In [1]: import numpy as np

In [2]: np.set_printoptions(suppress=True, linewidth=200)

In [3]: def rd(a):
   ...:     return np.round(a, 2) + 0
   ...: 

In [4]: F = np.load("data.npy")

In [5]: print(F)
[[6 8 8 8]
 [0 4 3 2]
 [0 0 5 1]
 [0 0 0 2]]

In [6]: x0 = np.array([5, 1, 2, -2])

In [7]: target = F @ x0

In [8]: print(target)
[38  6  8 -4]

In [9]: print(rd(np.linalg.solve(F, target)))
[ 5.  1.  2. -2.]

In [10]: print(rd(np.linalg.solve(F, 5 * target)))
[ 25.   5.  10. -10.]

In [11]: q, V = np.linalg.qr(F[:, :1])[0], np.linalg.qr(F[:, 1:])[0]

In [12]: s = np.linalg.svd(q.T @ V, compute_uv=False)

In [13]: print(rd(np.linalg.norm(q @ q.T - V @ V.T, 2)))
1.0

In [14]: print(rd(s))
[0.94]

In [15]: print((s > 0.9).sum())
1

In [16]: rng = np.random.default_rng(929305)

In [17]: z = rng.permutation(4)

In [18]: print(z)
[2 1 3 0]

In [19]: M2 = F[z][:, z]

In [20]: print(rd(np.sort(np.abs(np.linalg.eigvals(M2)))))
[2. 4. 5. 6.]

In [21]: print(np.allclose(M2, F))
False

In [22]: print(np.trace(M2))
17

In [23]: print(np.diag(M2))
[5 4 2 6]

In [24]: print(rd(np.linalg.det(M2)), rd(np.linalg.det(F[z])))
240.0 240.0

In [25]: J = np.array([[-2, -2, -2], [-2, -4, -4], [-2, -4, -6]])

In [26]: # equal to its transpose

In [27]: def softmax(z):
    ...:     e = np.exp(z - z.max(axis=-1, keepdims=True))
    ...:     return e / e.sum(axis=-1, keepdims=True)
    ...: 

In [28]: print(rd(softmax(F).sum(axis=1)))
[1. 1. 1. 1.]

In [29]: print(rd(softmax(10 * F[1])))
[0. 1. 0. 0.]

In [30]: scores = F @ F.T / np.sqrt(4)

In [31]: print(rd(softmax(scores)))
[[1.   0.   0.   0.  ]
 [1.   0.   0.   0.  ]
 [1.   0.   0.   0.  ]
 [0.99 0.   0.   0.  ]]

In [32]: print(rd(softmax(scores + np.triu(np.full(scores.shape, -np.inf), 1))))
[[1.   0.   0.   0.  ]
 [1.   0.   0.   0.  ]
 [1.   0.   0.   0.  ]
 [0.99 0.   0.   0.  ]]

In [33]: M2 = np.array([[1, 3, 3], [1, 1, 1], [1, 2, 2]])

In [34]: print(M2.T @ J.T)
[[ -6 -10 -12]
 [-12 -18 -22]
 [-12 -18 -22]]

In [35]: print(np.einsum("ij,ij->i", J, J))
[12 36 56]

In [36]: print(np.vstack([J, M2.T]).shape)
(6, 3)

In [37]: q, Rm = np.linalg.qr(J)

In [38]: print(np.allclose(Rm.T @ Rm, J.T @ J))
True

In [39]: print(rd(q.T @ q))
[[1. 0. 0.]
 [0. 1. 0.]
 [0. 0. 1.]]

In [40]: print(np.trace(q @ q.T))
3.0

In [41]: C = np.sign(np.array([[-2, 2, -1], [3, -3, -1], [1, 1, 2]]))

In [42]: M2 = (np.tril(C, -1) + np.eye(3)) @ (np.triu(C, 1) + np.eye(3))

In [43]: evals = np.array([0, 2, 1])

In [44]: data = np.rint(M2 * evals @ np.linalg.inv(M2)) + 0

In [45]: print(data)
[[-2.  1.  1.]
 [-4.  2.  2.]
 [-4.  1.  3.]]

In [46]: # looks like rank 2

In [47]: print(rd(np.linalg.norm(data)))
7.48

In [48]: print(rd(np.linalg.svd(data, compute_uv=False)))
[7.41 1.05 0.  ]

In [49]: print(np.diff(data, axis=0))
[[-2.  1.  1.]
 [ 0. -1.  1.]]

In [50]: print(np.unravel_index(np.abs(data).argmax(), data.shape))
(np.int64(1), np.int64(0))

In [51]: print(data - data[0])
[[ 0.  0.  0.]
 [-2.  1.  1.]
 [-2.  0.  2.]]

In [52]: print(rd(data.mean(axis=0)))
[-3.33  1.33  2.  ]

In [53]: print(np.linalg.matrix_rank(data))
2

In [54]: rk = np.linalg.matrix_rank(data)

In [55]: print(rk)
2

In [56]: N = np.linalg.svd(data)[2][rk:].T

In [57]: print([int(np.linalg.matrix_rank(data[:, :j + 1])) for j in range(3)])
[1, 2, 2]

In [58]: print(rd(data @ N))
[[0.]
 [0.]
 [0.]]

In [59]: print(np.allclose(data @ N, 0))
True

In [60]: print([int(np.linalg.matrix_rank(data[:i])) for i in range(1, len(data) + 1)])
[1, 1, 2]

In [61]: K = (rng.random((3, 3)) < 0.3) + np.eye(3)

In [62]: K /= K.sum(axis=1, keepdims=True)

In [63]: print(rd(K))
[[0.5  0.5  0.  ]
 [0.5  0.5  0.  ]
 [0.   0.33 0.67]]

In [64]: # row 1 repeats row 0

In [65]: rk = np.linalg.matrix_rank(K)

In [66]: print(rk)
2

In [67]: N = np.linalg.svd(K)[2][rk:].T

In [68]: print(N.shape)
(3, 1)

In [69]: print([int(np.linalg.matrix_rank(K[:, :j + 1])) for j in range(3)])
[1, 2, 2]

In [70]: print(np.linalg.matrix_rank(K.T @ K), np.linalg.matrix_rank(K @ K.T))
2 2

In [71]: print(rd(np.sort(np.abs(np.linalg.eigvals(K)))[::-1]))
[1.   0.67 0.  ]

In [72]: print(K.sum(axis=1))
[1. 1. 1.]

In [73]: pr = np.eye(3)[1]

In [74]: for _ in range(7):
    ...:     pr = pr @ K
    ...:     print(pr.round(2))
    ...: 
[0.5 0.5 0. ]
[0.5 0.5 0. ]
[0.5 0.5 0. ]
[0.5 0.5 0. ]
[0.5 0.5 0. ]
[0.5 0.5 0. ]
[0.5 0.5 0. ]
